% python3 -q
>>> import numpy as np
>>> np.set_printoptions(precision=1, suppress=True, linewidth=200, legacy="1.25")
>>> tidy = lambda a: np.round(a, 1) + 0
>>> K = np.minimum.outer(np.arange(1, 13), np.arange(1, 13)) * 4
>>> K
array([[ 4,  4,  4,  4,  4,  4,  4,  4,  4,  4,  4,  4],
       [ 4,  8,  8,  8,  8,  8,  8,  8,  8,  8,  8,  8],
       [ 4,  8, 12, 12, 12, 12, 12, 12, 12, 12, 12, 12],
       [ 4,  8, 12, 16, 16, 16, 16, 16, 16, 16, 16, 16],
       [ 4,  8, 12, 16, 20, 20, 20, 20, 20, 20, 20, 20],
       [ 4,  8, 12, 16, 20, 24, 24, 24, 24, 24, 24, 24],
       [ 4,  8, 12, 16, 20, 24, 28, 28, 28, 28, 28, 28],
       [ 4,  8, 12, 16, 20, 24, 28, 32, 32, 32, 32, 32],
       [ 4,  8, 12, 16, 20, 24, 28, 32, 36, 36, 36, 36],
       [ 4,  8, 12, 16, 20, 24, 28, 32, 36, 40, 40, 40],
       [ 4,  8, 12, 16, 20, 24, 28, 32, 36, 40, 44, 44],
       [ 4,  8, 12, 16, 20, 24, 28, 32, 36, 40, 44, 48]])
>>> # symmetric, so the eigenvalues are real
>>> rng = np.random.default_rng(819107)
>>> idx = rng.permutation(12)
>>> idx
array([ 4,  5,  1,  8, 11,  3,  9, 10,  7,  6,  2,  0])
>>> Y = K[idx][:, idx]
>>> np.allclose(Y, K)
False
>>> tidy(np.sort(np.abs(np.linalg.eigvals(Y))))
array([  1. ,   1.1,   1.2,   1.3,   1.5,   1.9,   2.5,   3.5,   5.5,  10.5,  28.5, 253.6])
>>> np.trace(Y)
312
>>> f = np.array([-2, 0])
>>> np.array([np.convolve(row, f, "same") for row in K])
array([[ -8,  -8,  -8,  -8,  -8,  -8,  -8,  -8,  -8,  -8,  -8,  -8],
       [ -8, -16, -16, -16, -16, -16, -16, -16, -16, -16, -16, -16],
       [ -8, -16, -24, -24, -24, -24, -24, -24, -24, -24, -24, -24],
       [ -8, -16, -24, -32, -32, -32, -32, -32, -32, -32, -32, -32],
       [ -8, -16, -24, -32, -40, -40, -40, -40, -40, -40, -40, -40],
       [ -8, -16, -24, -32, -40, -48, -48, -48, -48, -48, -48, -48],
       [ -8, -16, -24, -32, -40, -48, -56, -56, -56, -56, -56, -56],
       [ -8, -16, -24, -32, -40, -48, -56, -64, -64, -64, -64, -64],
       [ -8, -16, -24, -32, -40, -48, -56, -64, -72, -72, -72, -72],
       [ -8, -16, -24, -32, -40, -48, -56, -64, -72, -80, -80, -80],
       [ -8, -16, -24, -32, -40, -48, -56, -64, -72, -80, -88, -88],
       [ -8, -16, -24, -32, -40, -48, -56, -64, -72, -80, -88, -96]])
>>> np.correlate(K[8], K[9], "full")
array([ 160,  480,  960, 1584, 2336, 3200, 4160, 5200, 6304, 7296, 8160, 8880, 8016, 7024, 5920, 4864, 3872, 2960, 2144, 1440,  864,  432,  144])
>>> np.convolve(K[8], f)
array([ -8, -16, -24, -32, -40, -48, -56, -64, -72, -72, -72, -72,   0])
>>> np.polyval(f, K[8])
array([ -8, -16, -24, -32, -40, -48, -56, -64, -72, -72, -72, -72])
>>> np.cross(K[8, :3], K[9, :3])
array([0, 0, 0])
>>> vec = np.array([2, 2, 0, 2, 2, 1, 1, 2, 1, 0, 1, 0])
>>> np.linalg.norm(K @ vec) <= np.linalg.norm(K, 2) * np.linalg.norm(vec) + 1e-9
True
>>> np.einsum("ij,j->i", K, vec)
array([ 56, 104, 144, 184, 216, 240, 260, 276, 284, 288, 292, 292])
>>> K @ vec
array([ 56, 104, 144, 184, 216, 240, 260, 276, 284, 288, 292, 292])
>>> vec = np.array([2, 5, 1, 1, 5, 4, 0, 2, 5, 4, 1, 2])
>>> rhs = K @ vec
>>> rhs
array([128, 248, 348, 444, 536, 608, 664, 720, 768, 796, 808, 816])
>>> tidy(np.linalg.solve(K, rhs + K[:, 9]))
array([2., 5., 1., 1., 5., 4., 0., 2., 5., 5., 1., 2.])
>>> tidy(np.linalg.solve(K.T, K[0]))
array([1., 0., 0., 0., 0., 0., 0., 0., 0., 0., 0., 0.])
>>> tidy(np.linalg.solve(K, K[:, 1]))
array([0., 1., 0., 0., 0., 0., 0., 0., 0., 0., 0., 0.])
